In [1]: import numpy as np

In [2]: from numpy import linalg as LA

In [3]: np.set_printoptions(precision=1, suppress=True, linewidth=200, legacy="1.25")

In [4]: J = np.load("block6.npy")

In [5]: print(J)
[[ -1  -1  -3  -3  -1  -3  -2   0  -2   1  -1  -2]
 [  1   1   9   9   0  11   8  -1   2  -6   4   7]
 [-11 -11   1   1 -10  -1  12  -9  -2 -14   6   3]
 [-11 -11 -11 -11  -6 -21   0  -8   4  -3   0  -8]
 [ 13  13   9   9   8  19  -4  10  -4   7  -2   6]
 [  2   2  -4  -4   1  -2  -6   3  -4   5  -3  -3]
 [  0   0 -10 -10  -1  -8 -10   3  -8   7  -5  -7]
 [ 17  17  11  11  13  19  -6  12   2  11  -3   6]
 [ -6  -6  -4  -4  -3 -10   2  -5   4  -3   1  -3]
 [ 18  18   4   4  15  10 -14  14   2  18  -7   0]
 [ -9  -9 -13 -13  -8 -15  -4  -4  -8  -1  -2  -8]
 [  1   1   1   1   2  -1   0   0   4   1   0   0]
 [ -3  -3   1   1  -6   7   4  -1 -10  -6   2   3]
 [-10 -10  -8  -8 -11  -6   2  -5 -12  -7   1  -3]
 [ -2  -2  10  10   2   2  12  -6  16  -8   6   6]]

In [6]: # rank 3

In [7]: Uu, s, vt = LA.svd(J)

In [8]: print(np.argmax(s[:-1] / (s[1:] + 1e-6)) + 1)
3

In [9]: Y = Uu[:, :3] @ np.diag(s[:3]) @ vt[:3]

In [10]: print(LA.matrix_rank(Y))
3

In [11]: print(round(float(np.abs(J - Y).max()), 1))
0.0

In [12]: print(round(LA.norm(J - Y, 2), 1), np.round(s[3], 1))
0.0 0.0

In [13]: rank = LA.matrix_rank(J)

In [14]: print(rank)
3

In [15]: ns = LA.svd(J)[2][rank:].T

In [16]: print(LA.matrix_rank(J.T @ J), LA.matrix_rank(J @ J.T))
3 3

In [17]: print([int(LA.matrix_rank(J[:i])) for i in range(1, len(J) + 1)])
[1, 2, 3, 3, 3, 3, 3, 3, 3, 3, 3, 3, 3, 3, 3]

In [18]: print(np.allclose(J[:-1].T @ LA.lstsq(J[:-1].T, J[-1])[0], J[-1]))
True

In [19]: vec = np.array([-1, 2, 1, 2, 1, 3, 1, -3, -1, 1, 3, 1])

In [20]: print(np.einsum("ij,j->i", J, vec))
[ -24   83   27 -104   82  -33  -81   84  -41   14 -100    0   35  -41   66]

In [21]: print(J @ np.ones(12))
[-18.  45. -35. -86.  84. -13. -49. 110. -37.  82. -94.  10. -11. -77.  46.]

In [22]: print((J * vec).sum(axis=1))
[ -24   83   27 -104   82  -33  -81   84  -41   14 -100    0   35  -41   66]

In [23]: print((J @ vec).argmax())
7

In [24]: print(np.sign((J @ vec).round(6)))
[-1  1  1 -1  1 -1 -1  1 -1  1 -1  0  1 -1  1]
